% ipython --no-banner

In [1]: import numpy as np

In [2]: np.set_printoptions(precision=2, suppress=True, linewidth=120, sign=" ")

In [3]: def tidy(a):
   ...:     return np.round(a, 2) + 0
   ...: 

In [4]: E = np.loadtxt("case9.csv", delimiter=",")

In [5]: print(E)
[[ 5. -3.  0.  0.  0.  0.  0.]
 [-3. -5. -3.  0.  0.  0.  0.]
 [ 0. -3.  6. -3.  0.  0.  0.]
 [ 0.  0. -3. -9. -3.  0.  0.]
 [ 0.  0.  0. -3. -7. -3.  0.]
 [ 0.  0.  0.  0. -3. -3. -3.]
 [ 0.  0.  0.  0.  0. -3. -9.]]

In [6]: # equal to its transpose

In [7]: f, v = E[5], E[0]

In [8]: print(f @ v)
0.0

In [9]: p = (f @ v) / (f @ f) * f

In [10]: print(np.linalg.matrix_rank(np.outer(f, v)))
1

In [11]: print(np.outer(f, v))
[[  0.  -0.   0.   0.   0.   0.   0.]
 [  0.  -0.   0.   0.   0.   0.   0.]
 [  0.  -0.   0.   0.   0.   0.   0.]
 [  0.  -0.   0.   0.   0.   0.   0.]
 [-15.   9.  -0.  -0.  -0.  -0.  -0.]
 [-15.   9.  -0.  -0.  -0.  -0.  -0.]
 [-15.   9.  -0.  -0.  -0.  -0.  -0.]]

In [12]: Q, Rm = np.linalg.qr(E)

In [13]: print(tidy(abs(Rm[0, 0])), tidy(np.linalg.norm(E[:, 0])))
5.83 5.83

In [14]: print(tidy(np.abs(np.diag(Rm))))
[ 5.83  6.56  7.17  9.76  6.55  3.29  1.29]

In [15]: print(np.allclose(Rm.T @ Rm, E.T @ E))
True

In [16]: print(Q.shape, Rm.shape)
(7, 7) (7, 7)

In [17]: print(tidy(Q @ Rm))
[[ 5. -3.  0.  0.  0.  0.  0.]
 [-3. -5. -3.  0.  0.  0.  0.]
 [ 0. -3.  6. -3.  0.  0.  0.]
 [ 0.  0. -3. -9. -3.  0.  0.]
 [ 0.  0.  0. -3. -7. -3.  0.]
 [ 0.  0.  0.  0. -3. -3. -3.]
 [ 0.  0.  0.  0.  0. -3. -9.]]

In [18]: J = np.diag(np.array([1, 5, 3, 5, 3, -1, -5, 2, 2, -5, -3, 2, 4, 4, 1])) + 4 * np.eye(15, k=1) + 4 * np.eye(15, k=-1)

In [19]: print(J)
[[ 1.  4.  0.  0.  0.  0.  0.  0.  0.  0.  0.  0.  0.  0.  0.]
 [ 4.  5.  4.  0.  0.  0.  0.  0.  0.  0.  0.  0.  0.  0.  0.]
 [ 0.  4.  3.  4.  0.  0.  0.  0.  0.  0.  0.  0.  0.  0.  0.]
 [ 0.  0.  4.  5.  4.  0.  0.  0.  0.  0.  0.  0.  0.  0.  0.]
 [ 0.  0.  0.  4.  3.  4.  0.  0.  0.  0.  0.  0.  0.  0.  0.]
 [ 0.  0.  0.  0.  4. -1.  4.  0.  0.  0.  0.  0.  0.  0.  0.]
 [ 0.  0.  0.  0.  0.  4. -5.  4.  0.  0.  0.  0.  0.  0.  0.]
 [ 0.  0.  0.  0.  0.  0.  4.  2.  4.  0.  0.  0.  0.  0.  0.]
 [ 0.  0.  0.  0.  0.  0.  0.  4.  2.  4.  0.  0.  0.  0.  0.]
 [ 0.  0.  0.  0.  0.  0.  0.  0.  4. -5.  4.  0.  0.  0.  0.]
 [ 0.  0.  0.  0.  0.  0.  0.  0.  0.  4. -3.  4.  0.  0.  0.]
 [ 0.  0.  0.  0.  0.  0.  0.  0.  0.  0.  4.  2.  4.  0.  0.]
 [ 0.  0.  0.  0.  0.  0.  0.  0.  0.  0.  0.  4.  4.  4.  0.]
 [ 0.  0.  0.  0.  0.  0.  0.  0.  0.  0.  0.  0.  4.  4.  4.]
 [ 0.  0.  0.  0.  0.  0.  0.  0.  0.  0.  0.  0.  0.  4.  1.]]

In [20]: # equal to its transpose

In [21]: x = np.array([1, 3, -1, 3, 3, 2, -3, -1, 4, 2, 5, 3, -4, 3, -5])

In [22]: h = np.maximum(J @ x, 0)

In [23]: print(h)
[ 13.  15.  21.  23.  29.   0.  19.   2.  12.  26.   5.  10.   8.   0.   7.]

In [24]: print(J.T @ h)
[ 73. 211. 215. 315. 179. 192. -87. 128. 136. -62. 129.  72.  72.  60.   7.]

In [25]: print(np.maximum(J @ x, 0) - np.maximum(-J @ x, 0))
[ 13.  15.  21.  23.  29.  -2.  19.   2.  12.  26.   5.  10.   8. -24.   7.]

In [26]: print(np.maximum(J @ (3 * x), 0))
[ 39.  45.  63.  69.  87.   0.  57.   6.  36.  78.  15.  30.  24.   0.  21.]

In [27]: print(tidy(np.tanh(J @ x)))
[ 1.    1.    1.    1.    1.   -0.96  1.    0.96  1.    1.    1.    1.    1.   -1.    1.  ]

In [28]: w1 = np.array([[2, 3],
    ...:     [2, 0],
    ...:     [2, 3],
    ...:     [1, 2],
    ...:     [2, 3],
    ...:     [1, 0],
    ...:     [3, 3],
    ...:     [3, 3],
    ...:     [1, 2],
    ...:     [2, 2],
    ...:     [2, 1],
    ...:     [1, 1],
    ...:     [0, 3],
    ...:     [2, 2],
    ...:     [3, 1]])

In [29]: beta = np.array([-1, 1])

In [30]: hid = np.maximum(J @ w1 + beta, 0)

In [31]: print(tidy((hid > 0).mean(axis=0)))
[ 0.93  0.93]

In [32]: basis = np.array([[3, -2, 4], [-3, -3, -4]])

In [33]: print(hid @ basis)
[[  15.  -30.   20.]
 [   0. -125.    0.]
 [  -3.  -88.   -4.]
 [ -45. -145.  -60.]
 [ -15.  -80.  -20.]
 [ -21. -111.  -28.]
 [   0.    0.    0.]
 [ -18. -123.  -24.]
 [ -12. -117.  -16.]
 [  -6.  -11.   -8.]
 [ -15.  -40.  -20.]
 [ -30.  -75.  -40.]
 [ -42.  -97.  -56.]
 [ -18. -113.  -24.]
 [   0.  -50.    0.]]

In [34]: print((hid @ basis).round(6).argmax(axis=1))
[ 2  0  0  0  0  0  0  0  0  0  0  0  0  0  0]
